$ python3 -q
>>> import numpy as np
>>> np.set_printoptions(suppress=True, linewidth=140)
>>> K = np.loadtxt("out3.csv", delimiter=",")
>>> K
array([[ 2.,  2.,  2.,  2.,  2.,  2.,  2.,  2.,  2.,  2.,  2.,  2.],
       [ 2.,  4.,  4.,  4.,  4.,  4.,  4.,  4.,  4.,  4.,  4.,  4.],
       [ 2.,  4.,  6.,  6.,  6.,  6.,  6.,  6.,  6.,  6.,  6.,  6.],
       [ 2.,  4.,  6.,  8.,  8.,  8.,  8.,  8.,  8.,  8.,  8.,  8.],
       [ 2.,  4.,  6.,  8., 10., 10., 10., 10., 10., 10., 10., 10.],
       [ 2.,  4.,  6.,  8., 10., 12., 12., 12., 12., 12., 12., 12.],
       [ 2.,  4.,  6.,  8., 10., 12., 14., 14., 14., 14., 14., 14.],
       [ 2.,  4.,  6.,  8., 10., 12., 14., 16., 16., 16., 16., 16.],
       [ 2.,  4.,  6.,  8., 10., 12., 14., 16., 18., 18., 18., 18.],
       [ 2.,  4.,  6.,  8., 10., 12., 14., 16., 18., 20., 20., 20.],
       [ 2.,  4.,  6.,  8., 10., 12., 14., 16., 18., 20., 22., 22.],
       [ 2.,  4.,  6.,  8., 10., 12., 14., 16., 18., 20., 22., 24.]])
>>> evals, vecs = np.linalg.eigh(K)
>>> (evals > 1e-8).sum(), (evals < -1e-8).sum()
(np.int64(12), np.int64(0))
>>> np.round(vecs.T @ K @ vecs, 3) + 0
array([[  0.508,   0.   ,   0.   ,   0.   ,   0.   ,   0.   ,   0.   ,   0.   ,   0.   ,   0.   ,   0.   ,   0.   ],
       [  0.   ,   0.533,   0.   ,   0.   ,   0.   ,   0.   ,   0.   ,   0.   ,   0.   ,   0.   ,   0.   ,   0.   ],
       [  0.   ,   0.   ,   0.578,   0.   ,   0.   ,   0.   ,   0.   ,   0.   ,   0.   ,   0.   ,   0.   ,   0.   ],
       [  0.   ,   0.   ,   0.   ,   0.651,   0.   ,   0.   ,   0.   ,   0.   ,   0.   ,   0.   ,   0.   ,   0.   ],
       [  0.   ,   0.   ,   0.   ,   0.   ,   0.764,   0.   ,   0.   ,   0.   ,   0.   ,   0.   ,   0.   ,   0.   ],
       [  0.   ,   0.   ,   0.   ,   0.   ,   0.   ,   0.941,   0.   ,   0.   ,   0.   ,   0.   ,   0.   ,   0.   ],
       [  0.   ,   0.   ,   0.   ,   0.   ,   0.   ,   0.   ,   1.231,   0.   ,   0.   ,   0.   ,   0.   ,   0.   ],
       [  0.   ,   0.   ,   0.   ,   0.   ,   0.   ,   0.   ,   0.   ,   1.741,   0.   ,   0.   ,   0.   ,   0.   ],
       [  0.   ,   0.   ,   0.   ,   0.   ,   0.   ,   0.   ,   0.   ,   0.   ,   2.758,   0.   ,   0.   ,   0.   ],
       [  0.   ,   0.   ,   0.   ,   0.   ,   0.   ,   0.   ,   0.   ,   0.   ,   0.   ,   5.236,   0.   ,   0.   ],
       [  0.   ,   0.   ,   0.   ,   0.   ,   0.   ,   0.   ,   0.   ,   0.   ,   0.   ,   0.   ,  14.24 ,   0.   ],
       [  0.   ,   0.   ,   0.   ,   0.   ,   0.   ,   0.   ,   0.   ,   0.   ,   0.   ,   0.   ,   0.   , 126.818]])
>>> np.round(np.linalg.eigvalsh(K @ K), 3)
array([    0.258,     0.284,     0.335,     0.424,     0.584,     0.885,     1.514,     3.033,     7.607,    27.416,   202.785, 16082.876])
>>> np.round(np.linalg.svd(K, compute_uv=False), 3)
array([126.818,  14.24 ,   5.236,   2.758,   1.741,   1.231,   0.941,   0.764,   0.651,   0.578,   0.533,   0.508])
>>> np.round(np.linalg.eigvalsh(K + -1 * np.eye(12)), 3)
array([ -0.492,  -0.467,  -0.422,  -0.349,  -0.236,  -0.059,   0.231,   0.741,   1.758,   4.236,  13.24 , 125.818])
>>> evals.sum(), np.trace(K)
(np.float64(156.0), np.float64(156.0))
>>> vec = np.array([3, 2, 1, 2, 2, 0, 2, 1, 1, 0, 0, 2])
>>> target = K @ vec
>>> target
array([ 32.,  58.,  80., 100., 116., 128., 140., 148., 154., 158., 162., 166.])
>>> np.round(np.linalg.solve(K, K[:, 0]), 3)
array([1., 0., 0., 0., 0., 0., 0., 0., 0., 0., 0., 0.])
>>> np.round(np.linalg.solve(K, target), 3)
array([3., 2., 1., 2., 2., 0., 2., 1., 1., 0., 0., 2.])
>>> A2 = np.linalg.invert(K)
Traceback (most recent call last):
  File "<python-input-16>", line 1, in <module>
    A2 = np.linalg.invert(K)
         ^^^^^^^^^^^^^^^^
AttributeError: module 'numpy.linalg' has no attribute 'invert'
>>> A2 = np.linalg.inv(K)
>>> np.allclose(A2, K.T)
False
>>> np.round(np.linalg.inv(A2), 3)
array([[ 2.,  2.,  2.,  2.,  2.,  2.,  2.,  2.,  2.,  2.,  2.,  2.],
       [ 2.,  4.,  4.,  4.,  4.,  4.,  4.,  4.,  4.,  4.,  4.,  4.],
       [ 2.,  4.,  6.,  6.,  6.,  6.,  6.,  6.,  6.,  6.,  6.,  6.],
       [ 2.,  4.,  6.,  8.,  8.,  8.,  8.,  8.,  8.,  8.,  8.,  8.],
       [ 2.,  4.,  6.,  8., 10., 10., 10., 10., 10., 10., 10., 10.],
       [ 2.,  4.,  6.,  8., 10., 12., 12., 12., 12., 12., 12., 12.],
       [ 2.,  4.,  6.,  8., 10., 12., 14., 14., 14., 14., 14., 14.],
       [ 2.,  4.,  6.,  8., 10., 12., 14., 16., 16., 16., 16., 16.],
       [ 2.,  4.,  6.,  8., 10., 12., 14., 16., 18., 18., 18., 18.],
       [ 2.,  4.,  6.,  8., 10., 12., 14., 16., 18., 20., 20., 20.],
       [ 2.,  4.,  6.,  8., 10., 12., 14., 16., 18., 20., 22., 22.],
       [ 2.,  4.,  6.,  8., 10., 12., 14., 16., 18., 20., 22., 24.]])
>>> K @ A2
array([[1., 0., 0., 0., 0., 0., 0., 0., 0., 0., 0., 0.],
       [0., 1., 0., 0., 0., 0., 0., 0., 0., 0., 0., 0.],
       [0., 0., 1., 0., 0., 0., 0., 0., 0., 0., 0., 0.],
       [0., 0., 0., 1., 0., 0., 0., 0., 0., 0., 0., 0.],
       [0., 0., 0., 0., 1., 0., 0., 0., 0., 0., 0., 0.],
       [0., 0., 0., 0., 0., 1., 0., 0., 0., 0., 0., 0.],
       [0., 0., 0., 0., 0., 0., 1., 0., 0., 0., 0., 0.],
       [0., 0., 0., 0., 0., 0., 0., 1., 0., 0., 0., 0.],
       [0., 0., 0., 0., 0., 0., 0., 0., 1., 0., 0., 0.],
       [0., 0., 0., 0., 0., 0., 0., 0., 0., 1., 0., 0.],
       [0., 0., 0., 0., 0., 0., 0., 0., 0., 0., 1., 0.],
       [0., 0., 0., 0., 0., 0., 0., 0., 0., 0., 0., 1.]])
>>> np.round(np.linalg.det(K) * A2, 3)
array([[ 4096., -2048.,     0.,     0.,     0.,     0.,     0.,     0.,     0.,     0.,     0.,     0.],
       [-2048.,  4096., -2048.,     0.,     0.,     0.,     0.,     0.,     0.,     0.,     0.,     0.],
       [    0., -2048.,  4096., -2048.,     0.,     0.,     0.,     0.,     0.,     0.,     0.,     0.],
       [    0.,     0., -2048.,  4096., -2048.,     0.,     0.,     0.,     0.,     0.,     0.,     0.],
       [    0.,     0.,     0., -2048.,  4096., -2048.,     0.,     0.,     0.,     0.,     0.,     0.],
       [    0.,     0.,     0.,     0., -2048.,  4096., -2048.,     0.,     0.,     0.,     0.,     0.],
       [    0.,     0.,     0.,     0.,     0., -2048.,  4096., -2048.,     0.,     0.,     0.,     0.],
       [    0.,     0.,     0.,     0.,     0.,     0., -2048.,  4096., -2048.,     0.,     0.,     0.],
       [    0.,     0.,     0.,     0.,     0.,     0.,     0., -2048.,  4096., -2048.,     0.,     0.],
       [    0.,     0.,     0.,     0.,     0.,     0.,     0.,     0., -2048.,  4096., -2048.,     0.],
       [    0.,     0.,     0.,     0.,     0.,     0.,     0.,     0.,     0., -2048.,  4096., -2048.],
       [    0.,     0.,     0.,     0.,     0.,     0.,     0.,     0.,     0.,     0., -2048.,  2048.]])
>>> W0 = np.vander(np.arange(7) - 2, 4, increasing=True)
>>> W0
array([[ 1, -2,  4, -8],
       [ 1, -1,  1, -1],
       [ 1,  0,  0,  0],
       [ 1,  1,  1,  1],
       [ 1,  2,  4,  8],
       [ 1,  3,  9, 27],
       [ 1,  4, 16, 64]])
>>> round(np.linalg.norm(W0, 2) / np.linalg.norm(W0), 3)
np.float64(0.995)
>>> round(np.log10(np.linalg.cond(W0)))
2
>>> [round(float(x), 3) for x in np.linalg.svd(W0, compute_uv=False)[:3]]
[72.879, 6.897, 2.67]
>>> A2 = np.c_[W0[:, :3] @ np.array([[1, 1, 1], [1, 1, 0], [1, 0, 0]]), np.array([2, 1, 2, 1, 1, 2, 2])]
>>> A2
array([[ 3, -1,  1,  2],
       [ 1,  0,  1,  1],
       [ 1,  1,  1,  2],
       [ 3,  2,  1,  1],
       [ 7,  3,  1,  1],
       [13,  4,  1,  2],
       [21,  5,  1,  2]])
>>> np.linalg.matrix_rank(np.c_[W0, A2])
np.int64(5)
>>> np.round(np.linalg.lstsq(W0, A2[:, 0])[0], 3) + 0
array([1., 1., 1., 0.])
>>> np.round(np.linalg.norm(A2 - W0 @ np.linalg.lstsq(W0, A2)[0], axis=0), 3) + 0
array([0.   , 0.   , 0.   , 1.047])
>>> np.round(np.linalg.norm(np.linalg.qr(W0)[0].T @ A2, axis=0) ** 2 / ((A2 ** 2).sum(axis=0) + 1e-12), 3)
array([1.   , 1.   , 1.   , 0.942])
>>> rng = np.random.default_rng(946)
>>> A2 = W0 + rng.integers(-2, 3, (7, 1)) @ rng.integers(-2, 3, (1, 4))
>>> A2
array([[ 1, -2,  4, -8],
       [ 3, -2,  1, -2],
       [ 3, -1,  0, -1],
       [-3,  3,  1,  3],
       [ 5,  0,  4,  6],
       [ 5,  1,  9, 25],
       [-1,  5, 16, 65]])
>>> A2 - W0
array([[ 0,  0,  0,  0],
       [ 2, -1,  0, -1],
       [ 2, -1,  0, -1],
       [-4,  2,  0,  2],
       [ 4, -2,  0, -2],
       [ 4, -2,  0, -2],
       [-2,  1,  0,  1]])
>>> np.round(np.linalg.svd(A2 - W0, compute_uv=False), 3) + 0
array([9.487, 0.   , 0.   , 0.   ])
>>> np.linalg.matrix_rank(A2 - W0, tol=1e-8)
np.int64(1)
>>> F = np.loadtxt("data.csv", delimiter=",")
>>> F.round(3)
array([[-0.146,  0.493, -1.041,  1.393, -0.075, -0.711,  0.263, -0.36 ],
       [-1.093, -0.579, -0.967, -0.584, -0.891,  0.044, -0.61 , -0.162],
       [ 0.146,  0.427, -0.541, -0.289,  0.472,  1.189,  0.214, -1.319],
       [ 0.219,  0.318,  0.293,  0.041,  0.431, -0.54 , -1.707, -0.611],
       [-0.364,  0.819, -0.131,  0.555, -0.003,  1.137, -0.648,  1.076],
       [-0.146,  1.413,  0.506, -0.494, -1.101, -0.331,  0.256, -0.308],
       [ 0.802, -0.643,  0.407,  0.802, -1.236,  0.599, -0.283, -0.41 ],
       [ 1.385,  0.236, -1.079, -0.661, -0.229, -0.163, -0.186,  0.558]])
>>> assert F == F.T
Traceback (most recent call last):
  File "<python-input-41>", line 1, in <module>
    assert F == F.T
           ^^^^^^^^
ValueError: The truth value of an array with more than one element is ambiguous. Use a.any() or a.all()
>>> round(np.linalg.det(F), 3)
np.float64(-256.0)
>>> round(float(np.abs(np.linalg.eigvals(F)).max()), 3)
2.0
>>> np.allclose(F, F.T)
False
>>> np.round(np.sort(np.abs(np.linalg.eigvals(F))), 3)
array([2., 2., 2., 2., 2., 2., 2., 2.])
>>> np.allclose(F @ F.T, F.T @ F)
True
>>> round(np.trace(F), 3)
np.float64(-1.283)
>>> A2 = F / np.sqrt((F ** 2).mean(axis=1, keepdims=True))
>>> np.linalg.matrix_rank(F - F.mean(axis=1, keepdims=True))
np.int64(7)
>>> A2[6].round(3)
array([ 1.134, -0.909,  0.575,  1.134, -1.748,  0.847, -0.4  , -0.58 ])
>>> np.round(np.linalg.norm(A2, axis=1), 3)
array([2.828, 2.828, 2.828, 2.828, 2.828, 2.828, 2.828, 2.828])
>>> f = np.array([1, -7, -4, -1, 5, -1, -2, 5])
>>> A2 = F + np.outer(f, np.eye(8)[4])
>>> np.linalg.matrix_rank(A2 - F)
np.int64(1)
>>> A2.round(3)
array([[-0.146,  0.493, -1.041,  1.393,  0.925, -0.711,  0.263, -0.36 ],
       [-1.093, -0.579, -0.967, -0.584, -7.891,  0.044, -0.61 , -0.162],
       [ 0.146,  0.427, -0.541, -0.289, -3.528,  1.189,  0.214, -1.319],
       [ 0.219,  0.318,  0.293,  0.041, -0.569, -0.54 , -1.707, -0.611],
       [-0.364,  0.819, -0.131,  0.555,  4.997,  1.137, -0.648,  1.076],
       [-0.146,  1.413,  0.506, -0.494, -2.101, -0.331,  0.256, -0.308],
       [ 0.802, -0.643,  0.407,  0.802, -3.236,  0.599, -0.283, -0.41 ],
       [ 1.385,  0.236, -1.079, -0.661,  4.771, -0.163, -0.186,  0.558]])
>>> np.linalg.matrix_rank(np.linalg.inv(A2) - np.linalg.inv(F), tol=1e-8)
np.int64(1)
>>> np.round(np.sort(np.abs(np.linalg.eigvals(A2))), 3)
array([1.863, 1.863, 1.954, 1.954, 2.085, 2.172, 2.172, 5.035])
>>> round(float(np.abs(np.linalg.eigvals(A2)).max()), 3)
5.035
>>> np.linalg.determinant(A2)
Traceback (most recent call last):
  File "<python-input-59>", line 1, in <module>
    np.linalg.determinant(A2)
    ^^^^^^^^^^^^^^^^^^^^^
AttributeError: module 'numpy.linalg' has no attribute 'determinant'
>>> np.round(np.trace(A2), 3)
np.float64(3.717)
>>> round(float(np.linalg.det(A2)), 3)
-656.225
>>> m1 = np.load("arr.npy")
>>> m1
array([[1, 0, 0, 0, 0, 0],
       [1, 1, 0, 0, 0, 0],
       [0, 2, 0, 0, 0, 0],
       [1, 1, 1, 1, 0, 0],
       [2, 0, 0, 2, 1, 0],
       [0, 0, 1, 1, 1, 1]])
>>> A2 = m1 / np.linalg.norm(m1, axis=1, keepdims=True)
>>> G = A2 @ A2.T
>>> (G - 2 * np.eye(6)).round(6).argmax(axis=1)
array([1, 0, 1, 1, 0, 3])
>>> np.argwhere(np.triu(np.abs(G) > 0.95, 1))
array([], shape=(0, 2), dtype=int64)
